$ python -q
>>> import numpy as np
>>> from numpy import linalg as LA
>>> np.set_printoptions(suppress=True, linewidth=160)
>>> def tidy(a):
...     return np.round(a, 2) + 0
... 
>>> X = np.load("arr.npy")
>>> X
array([[ 0,  1,  0, -2, -1],
       [-1,  0,  1,  0, -2],
       [-2, -1,  0,  1,  0],
       [ 0, -2, -1,  0,  1],
       [ 1,  0, -2, -1,  0]])
>>> x0 = np.array([-3, 3, -5, 3, 4])
>>> y = X @ x0
>>> y
array([ -7, -10,   6,   3,   4])
>>> tidy(LA.solve(X.T, X[4]))
array([0., 0., 0., 0., 1.])
>>> tidy(LA.solve(X, X[:, 4]))
array([0., 0., 0., 0., 1.])
>>> tidy(LA.solve(X, -3 * y))
array([  9.,  -9.,  15.,  -9., -12.])
>>> q = X.astype(float).copy()
>>> for j in range(5):
...     q[:, j] -= q[:, :j] @ (q[:, :j].T @ q[:, j])
...     q[:, j] /= LA.norm(q[:, j])
... 
>>> tidy(q.T @ X)
array([[ 2.45,  0.82, -1.22, -1.22,  0.82],
       [ 0.  ,  2.31,  1.3 , -0.87, -1.59],
       [ 0.  ,  0.  ,  1.68,  0.97,  0.04],
       [ 0.  ,  0.  ,  0.  ,  1.68,  0.95],
       [ 0.  ,  0.  ,  0.  ,  0.  ,  1.38]])
>>> tidy(q.T @ q)
array([[1., 0., 0., 0., 0.],
       [0., 1., 0., 0., 0.],
       [0., 0., 1., 0., 0.],
       [0., 0., 0., 1., 0.],
       [0., 0., 0., 0., 1.]])
>>> x0 = np.array([-4, 4, 3, -2, 0])
>>> h1 = np.maximum(X @ x0, 0)
>>> np.maximum(X @ x0, 0) - np.maximum(-X @ x0, 0)
array([  8,   7,   2, -11,  -8])
>>> tidy(np.tanh(X @ x0))
array([ 1.  ,  1.  ,  0.96, -1.  , -1.  ])
>>> h1
array([8, 7, 2, 0, 0])
>>> X.T @ h1
array([-11,   6,   7, -14, -22])
>>> np.maximum(X @ (3 * x0), 0)
array([24, 21,  6,  0,  0])
>>> np.flatnonzero(h1 > 1e-9)
array([0, 1, 2])
>>> rng = np.random.default_rng(929143)
>>> idx = rng.permutation(5)
>>> idx
array([1, 0, 4, 3, 2])
>>> out = X[idx][:, idx]
>>> np.trace(out)
np.int64(0)
>>> out
array([[ 0, -1, -2,  0,  1],
       [ 1,  0, -1, -2,  0],
       [ 0,  1,  0, -1, -2],
       [-2,  0,  1,  0, -1],
       [-1, -2,  0,  1,  0]])
>>> np.allclose(out, X)
False
>>> tidy(np.sort(np.abs(LA.eigvals(out))))
array([0.95, 0.95, 2.  , 3.48, 3.48])
>>> np.diag(out)
array([0, 0, 0, 0, 0])
>>> X @ X
array([[-2,  4,  5,  1, -4],
       [-4, -2,  4,  5,  1],
       [ 1, -4, -2,  4,  5],
       [ 5,  1, -4, -2,  4],
       [ 4,  5,  1, -4, -2]])
>>> tidy(np.sort(np.abs(LA.eigvals(X))))
array([0.95, 0.95, 2.  , 3.48, 3.48])
>>> np.trace(X)
np.int64(0)
>>> LA.determinant(X)
Traceback (most recent call last):
  File "<python-input-36>", line 1, in <module>
    LA.determinant(X)
    ^^^^^^^^^^^^^^
AttributeError: module 'numpy.linalg' has no attribute 'determinant'
>>> np.allclose(X, X.T)
False
>>> data = rng.normal(size=(19, 6)) + 3 * np.array([3, 3, 3, -1, 4, -5])
>>> tidy(data)
array([[  9.11,   9.09,   9.14,  -3.18,  11.2 , -13.61],
       [  9.81,   8.31,   9.87,  -2.97,  10.33, -13.13],
       [ 11.34,  10.25,  10.05,  -2.77,  12.72, -14.94],
       [  8.43,  11.35,  10.31,  -2.96,  12.22, -15.91],
       [  6.78,  11.34,   8.86,  -3.3 ,  10.18, -14.54],
       [  8.55,   9.41,   9.23,  -5.24,  10.68, -15.64],
       [  8.5 ,   8.4 ,  10.36,  -2.91,  10.71, -14.39],
       [  9.47,   9.17,  10.06,  -2.96,  11.36, -13.57],
       [  9.25,   7.75,   8.79,  -3.55,  12.19, -15.02],
       [  9.07,  10.06,  11.23,  -4.03,  11.88, -14.6 ],
       [  9.76,  10.17,   9.38,  -3.  ,  12.35, -14.54],
       [  8.67,   9.16,   7.76,  -2.46,  12.33, -15.18],
       [  8.91,   7.14,   9.52,  -2.37,  10.65, -15.09],
       [  9.56,   8.14,  11.04,  -2.58,  11.38, -15.08],
       [  8.35,   9.76,   9.1 ,  -3.93,  10.36, -15.82],
       [  9.03,  10.16,   8.58,  -2.99,  14.3 , -15.79],
       [  9.11,   8.73,   8.04,  -3.03,  12.21, -15.16],
       [  8.42,   7.03,   8.47,  -3.94,  10.85, -14.04],
       [  8.54,  10.07,   8.21,  -2.24,  13.17, -16.97]])
>>> idx = data[:, 4] > np.median(data[:, 4])
>>> r0 = data[idx].mean(axis=0) - data[~idx].mean(axis=0)
>>> idx.astype(int)
array([0, 0, 1, 1, 0, 0, 0, 0, 1, 1, 1, 1, 0, 0, 0, 1, 1, 0, 1])
>>> A = np.loadtxt("out5.csv", delimiter=",")
>>> tidy(A)
array([[ 1.34,  0.03, -0.23,  0.93, -0.77,  0.83],
       [ 0.28,  0.3 ,  0.19,  0.02, -1.2 , -1.53],
       [ 1.17, -0.55,  0.4 , -1.47,  0.14,  0.02],
       [ 0.78, -0.09,  0.28,  0.85,  1.34, -0.88],
       [ 0.39,  1.66, -0.84, -0.51,  0.37,  0.  ],
       [ 0.06, -0.92, -1.72, -0.08,  0.04, -0.42]])
>>> def softmax(z):
...     e = np.exp(z - z.max(axis=-1, keepdims=True))
...     return e / e.sum(axis=-1, keepdims=True)
... 
>>> tidy(softmax(A).sum(axis=1))
array([1., 1., 1., 1., 1., 1.])
>>> tidy(softmax(10 * A[4]))
array([0., 1., 0., 0., 0., 0.])
>>> att = A @ A.T / np.sqrt(6)
>>> tidy(softmax(att + np.triu(np.full(att.shape, -np.inf), 1)))
array([[1.  , 0.  , 0.  , 0.  , 0.  , 0.  ],
       [0.16, 0.84, 0.  , 0.  , 0.  , 0.  ],
       [0.14, 0.14, 0.72, 0.  , 0.  , 0.  ],
       [0.12, 0.12, 0.12, 0.63, 0.  , 0.  ],
       [0.11, 0.11, 0.11, 0.11, 0.56, 0.  ],
       [0.1 , 0.1 , 0.1 , 0.1 , 0.1 , 0.51]])
>>> out = A / LA.norm(A, axis=1, keepdims=True)
>>> G = out @ out.T
>>> (np.abs(G) > 0.9).astype(int)
array([[1, 0, 0, 0, 0, 0],
       [0, 1, 0, 0, 0, 0],
       [0, 0, 1, 0, 0, 0],
       [0, 0, 0, 1, 0, 0],
       [0, 0, 0, 0, 1, 0],
       [0, 0, 0, 0, 0, 1]])
>>> tidy(G)
array([[1., 0., 0., 0., 0., 0.],
       [0., 1., 0., 0., 0., 0.],
       [0., 0., 1., 0., 0., 0.],
       [0., 0., 0., 1., 0., 0.],
       [0., 0., 0., 0., 1., 0.],
       [0., 0., 0., 0., 0., 1.]])
>>> np.degrees(np.arccos(np.clip(G[3, 5], -1, 1)))
np.float64(90.0)
>>> out = A + rng.integers(-2, 3, (6, 5)) @ rng.integers(-2, 3, (5, 6))
>>> tidy(out)
array([[  1.34,   0.03,  -2.23,  -9.07,   2.23,   0.83],
       [  2.28,   2.3 ,   4.19,   2.02,  -2.2 ,   0.47],
       [  3.17,  -2.55,   3.4 ,   4.53,  -3.86,   3.02],
       [ -0.22,   2.91,   1.28,  -3.15,   6.34,  -5.88],
       [ -3.61,   1.66,  -2.84,  -0.51,   2.37,  -8.  ],
       [  1.06,   8.08,   4.28, -10.08,   7.04,  -4.42]])
>>> tidy(LA.svd(out - A, compute_uv=False))
array([21.44, 11.19,  9.05,  1.9 ,  1.24,  0.  ])
>>> LA.matrix_rank(out - A, tol=1e-8)
np.int64(5)
>>> r0, r1 = A[5], A[4]
>>> tidy(r0 @ r0)
np.float64(4.0)
>>> p = (r0 @ r1) / (r0 @ r0) * r0
>>> tidy(r1 - p)
array([ 0.39,  1.66, -0.84, -0.51,  0.37,  0.  ])
>>> tidy(p)
array([0., 0., 0., 0., 0., 0.])
>>> (r1 - p) @ r0
np.float64(0.0)
>>> r0 = np.array([-6, -6, 5, -6, 3, -5])
>>> out = A + np.outer(r0, np.eye(6)[2])
>>> tidy(LA.det(out) / LA.det(A)), tidy(1 + LA.solve(A, r0)[2])
(np.float64(2.66), np.float64(2.66))
>>> tidy(out)
array([[ 1.34,  0.03, -6.23,  0.93, -0.77,  0.83],
       [ 0.28,  0.3 , -5.81,  0.02, -1.2 , -1.53],
       [ 1.17, -0.55,  5.4 , -1.47,  0.14,  0.02],
       [ 0.78, -0.09, -5.72,  0.85,  1.34, -0.88],
       [ 0.39,  1.66,  2.16, -0.51,  0.37,  0.  ],
       [ 0.06, -0.92, -6.72, -0.08,  0.04, -0.42]])
>>> LA.matrix_rank(out - A)
np.int64(1)
>>> LA.matrix_rank(LA.inv(out) - LA.inv(A), tol=1e-8)
np.int64(1)
